$ python -q
>>> import numpy as np
>>> np.set_printoptions(precision=4, suppress=True, linewidth=160, sign=" ")
>>> E = np.array([[-5, 2, 5, -4], [5, -4, -2, 5], [15, -14, -3, 16]])
>>> E
array([[ -5,   2,   5,  -4],
       [  5,  -4,  -2,   5],
       [ 15, -14,  -3,  16]])
>>> t3 = np.stack([E, 3 * E, E[::-1]])
>>> np.linalg.matrix_rank(t3)
array([ 2,  2,  2])
>>> np.linalg.matrix_rank(t3.reshape(3, -1))
np.int64(2)
>>> U, sv, Vh = np.linalg.svd(E)
>>> vecs = Vh[:(sv > 1e-8).sum()]
>>> rng = np.random.default_rng(519972)
>>> vec = E[1] + 3 * E[2] + rng.integers(2) * np.eye(4)[2]
>>> vec
array([ 50., -46., -10.,  53.])
>>> round(np.linalg.norm(vec - vecs.T @ vecs @ vec), 4)
np.float64(0.4159)
>>> vecs.T @ vecs
array([[ 0.3759, -0.2256, -0.2632,  0.3383],
       [-0.2256,  0.4211, -0.2707, -0.3459],
       [-0.2632, -0.2707,  0.8271, -0.0226],
       [ 0.3383, -0.3459, -0.0226,  0.3759]])
>>> np.diag(vecs.T @ vecs)
array([ 0.3759,  0.4211,  0.8271,  0.3759])
>>> np.allclose(vecs.T @ vecs @ vec, vec)
False
>>> r = np.linalg.matrix_rank(E)
>>> r
np.int64(2)
>>> ns = np.linalg.svd(E)[2][r:].T
>>> np.round(E @ ns, 4) + 0
array([[ 0.,  0.],
       [ 0.,  0.],
       [ 0.,  0.]])
>>> ns.shape
(4, 2)
>>> [int(np.linalg.matrix_rank(E[:i])) for i in range(1, len(E) + 1)]
[1, 2, 2]
>>> [int(np.linalg.matrix_rank(np.delete(E, i, axis=0))) for i in range(3)]
[2, 2, 2]
>>> A2 = np.array([[0, 0], [1, 0]])
>>> W2 = np.array([[2, -1], [1, -1]])
>>> feats = np.kron(A2, W2)
>>> feats
array([[ 0,  0,  0,  0],
       [ 0,  0,  0,  0],
       [ 2, -1,  0,  0],
       [ 1, -1,  0,  0]])
>>> np.round(np.linalg.norm(feats, 2) / np.linalg.norm(feats), 4)
np.float64(0.9895)
>>> np.linalg.matrix_rank(feats, rtol=0.1)
np.int64(2)
>>> np.einsum("ij,ji->", feats, feats)
np.int64(0)
>>> round(float(np.linalg.eigvals(feats).sum().real), 4)
0.0
>>> r = np.linalg.matrix_rank(feats)
>>> r
np.int64(2)
>>> ns = np.linalg.svd(feats)[2][r:].T
>>> [int(np.linalg.matrix_rank(feats[:, :j + 1])) for j in range(4)]
[1, 2, 2, 2]
>>> [int(np.linalg.matrix_rank(np.delete(feats, i, axis=0))) for i in range(4)]
[2, 2, 1, 1]
>>> [int(np.linalg.matrix_rank(feats[:i])) for i in range(1, len(feats) + 1)]
[0, 0, 1, 2]
>>> np.allclose(feats @ ns, 0)
True
>>> U, sv, Vh = np.linalg.svd(feats)
>>> vecs = Vh[:(sv > 1e-8).sum()]
>>> vec = feats[2] + -2 * feats[1] + rng.integers(2) * np.eye(4)[0]
>>> vec
array([ 3., -1.,  0.,  0.])
>>> np.linalg.matrix_rank(np.vstack([feats, vec]))
np.int64(2)
>>> np.allclose(feats[:-1].T @ np.linalg.lstsq(feats[:-1].T, feats[-1])[0], feats[-1])
False
>>> np.unique(feats.round(6), axis=0).shape
(3, 4)
>>> feats @ np.linalg.pinv(feats) @ feats
array([[ 0.,  0.,  0.,  0.],
       [ 0.,  0.,  0.,  0.],
       [ 2., -1.,  0.,  0.],
       [ 1., -1.,  0.,  0.]])
>>> np.linalg.lstsq(feats[:-1].T, feats[-1])[2]
np.int32(1)
>>> K = np.load("arr.npy")
>>> K
array([[ 0.75  ,  0.25  ,  0.    ],
       [ 0.2   ,  0.8   ,  0.    ],
       [ 0.2857,  0.4286,  0.2857]])
>>> round(np.abs(np.linalg.eigvals(K)).max(), 4)
np.float64(1.0)
>>> (K - K.T) / 2
array([[ 0.    ,  0.025 , -0.1429],
       [-0.025 ,  0.    , -0.2143],
       [ 0.1429,  0.2143,  0.    ]])
>>> round(np.linalg.det(K), 4)
np.float64(0.1571)
>>> np.sort(np.abs(np.linalg.eigvals(K)))
array([ 0.2857,  0.55  ,  1.    ])
>>> np.allclose(K @ K.T, K.T @ K)
False
>>> vals, vecs = np.linalg.eig(K)
>>> K @ vecs[:, 0] - vals[0] * vecs[:, 0]
array([ 0.,  0.,  0.])
>>> np.sort(np.linalg.eigvals(np.linalg.inv(K)))
array([ 1.    ,  1.8182,  3.5002])
>>> np.round(np.prod(vals), 4)
np.float64(0.1571)
>>> vals
array([ 0.2857,  1.    ,  0.55  ])
>>> np.sort(np.linalg.eigvals(K @ K))
array([ 0.0816,  0.3025,  1.    ])
>>> proj = np.triu(np.array([[1, 2, 0], [1, 2, 0], [1, 0, 1]]), 1) + np.eye(3)
>>> A2 = proj @ K @ np.linalg.inv(proj)
>>> np.linalg.matrix_rank(A2)
np.int64(3)
>>> np.poly(A2)
array([ 1.    , -1.8357,  0.9928, -0.1571])
>>> round(float(np.trace(A2)), 4), np.trace(K)
(1.8357, np.float64(1.8357))
>>> round(np.linalg.det(A2), 4)
np.float64(0.1571)
>>> U, sv, Vh = np.linalg.svd(K, full_matrices=False)
>>> np.abs(Vh[0])
array([ 0.6225,  0.7732,  0.121 ])
>>> (sv > 1e-8).sum()
np.int64(3)
>>> np.allclose(U * sv @ Vh, K)
True
>>> np.round(U.T @ K @ Vh.T, 4) + 0
array([[ 1.133 ,  0.    ,  0.    ],
       [ 0.    ,  0.5525,  0.    ],
       [ 0.    ,  0.    ,  0.251 ]])
>>> sv
array([ 1.133 ,  0.5525,  0.251 ])
>>> sv / sv[0]
array([ 1.    ,  0.4876,  0.2216])
>>> sv = 5 * 0.5 ** np.arange(3)
>>> Q, _ = np.linalg.qr(np.array([[1.3, 0.8, 0.3], [0.1, 1.1, 2.1], [1.9, -0.8, -2.2]]))
>>> X = rng.normal(size=(23, 3)) * sv @ Q
>>> X
array([[ 1.9785,  0.7795,  3.1871],
       [-5.454 , -4.8828, -1.6013],
       [-0.9758,  1.429 , -4.4576],
       [-5.4624, -6.4239, -2.3467],
       [ 2.0019, -0.1525,  1.688 ],
       [-2.1343, -2.714 , -0.1109],
       [ 0.8761, -0.4707,  1.0013],
       [ 1.3288,  1.8639, -0.1137],
       [ 1.1574, -1.7817,  4.6018],
       [-2.6257, -0.3833, -2.9633],
       [ 5.0158,  1.3428,  2.9869],
       [ 1.5103,  1.5943,  0.9627],
       [ 6.1591,  1.2221,  8.1303],
       [ 2.0531,  0.988 ,  5.0409],
       [-3.7255, -4.9371, -4.3594],
       [-4.2868, -8.0966, -4.4817],
       [ 0.2641, -0.0019,  1.1874],
       [-0.9056, -0.5603, -0.9717],
       [ 0.043 , -2.3629, -0.522 ],
       [ 3.1727,  2.4786,  1.4362],
       [-4.2494, -4.926 , -4.323 ],
       [-1.8683, -0.6873, -0.6499],
       [ 0.671 , -3.8457,  1.5467]])
>>> dist = np.linalg.norm(X[:, None] - X[None], axis=-1)
>>> dist[:5, :5]
array([[  0.    ,  10.4991,   8.2213,  11.7422,   1.7654],
       [ 10.4991,   0.    ,   8.2494,   1.7119,   9.4226],
       [  8.2213,   8.2494,   0.    ,   9.2873,   7.0097],
       [ 11.7422,   1.7119,   9.2873,   0.    ,  10.5511],
       [  1.7654,   9.4226,   7.0097,  10.5511,   0.    ]])
>>> np.unravel_index(dist.round(6).argmax(), dist.shape)
(np.int64(12), np.int64(15))
>>> (dist + 1e9 * np.eye(23)).round(6).argmin(axis=1)
array([  4,   3,   9,   1,   6,  21,  16,  11,  13,  21,  19,   7,  13,   0,  20,   3,   6,  21,  17,  11,  14,  17,  18])
>>> dist[2].round(6).argsort(kind="stable")[:4]
array([  2,   9,  17,  21])
>>> np.linalg.matrix_rank(dist ** 2)
np.int64(5)
>>> dist.shape
(23, 23)
>>> dist.mean(axis=1).argmax()
np.int64(12)
>>> Xc = X - X.mean(axis=0)
>>> U, sv, Vh = np.linalg.svd(Xc, full_matrices=False)
>>> np.linalg.matrix_rank(Xc)
np.int64(3)
>>> np.abs(U[:, 0]).argmax()
np.int64(12)
>>> np.abs(Vh[0]).argmax()
np.int64(0)
>>> round((sv ** 2).sum() ** 2 / (sv ** 4).sum(), 4)
np.float64(1.4301)
>>> J = np.arange(12).reshape(4, 3) + -3
>>> J
array([[-3, -2, -1],
       [ 0,  1,  2],
       [ 3,  4,  5],
       [ 6,  7,  8]])
>>> r = np.linalg.matrix_rank(J)
>>> r
np.int64(2)
>>> ns = np.linalg.svd(J)[2][r:].T
>>> [int(np.linalg.matrix_rank(J[:i])) for i in range(1, len(J) + 1)]
[1, 2, 2, 2]
>>> ns @ ns.T
array([[ 0.1667, -0.3333,  0.1667],
       [-0.3333,  0.6667, -0.3333],
       [ 0.1667, -0.3333,  0.1667]])
>>> ns[:, 0] / ns[np.abs(ns[:, 0]).round(6).argmax(), 0]
array([-0.5,  1. , -0.5])
>>> np.allclose(J @ ns, 0)
True
>>> ns.shape
(3, 1)
>>> [int(np.linalg.matrix_rank(np.delete(J, i, axis=0))) for i in range(4)]
[2, 2, 2, 2]
>>> def softmax(z):
...     e = np.exp(z - z.max(axis=-1, keepdims=True))
...     return e / e.sum(axis=-1, keepdims=True)
... 
>>> softmax(K).sum(axis=1)
array([ 1.,  1.,  1.])
>>> softmax(K[2] + 3)
array([ 0.3171,  0.3658,  0.3171])
>>> att = K @ K.T / np.sqrt(3)
>>> softmax(att + np.triu(np.full(att.shape, -np.inf), 1))
array([[ 1.    ,  0.    ,  0.    ],
       [ 0.4525,  0.5475,  0.    ],
       [ 0.3267,  0.3418,  0.3315]])
>>> softmax(att)[2] @ K
array([ 0.4081,  0.4972,  0.0947])
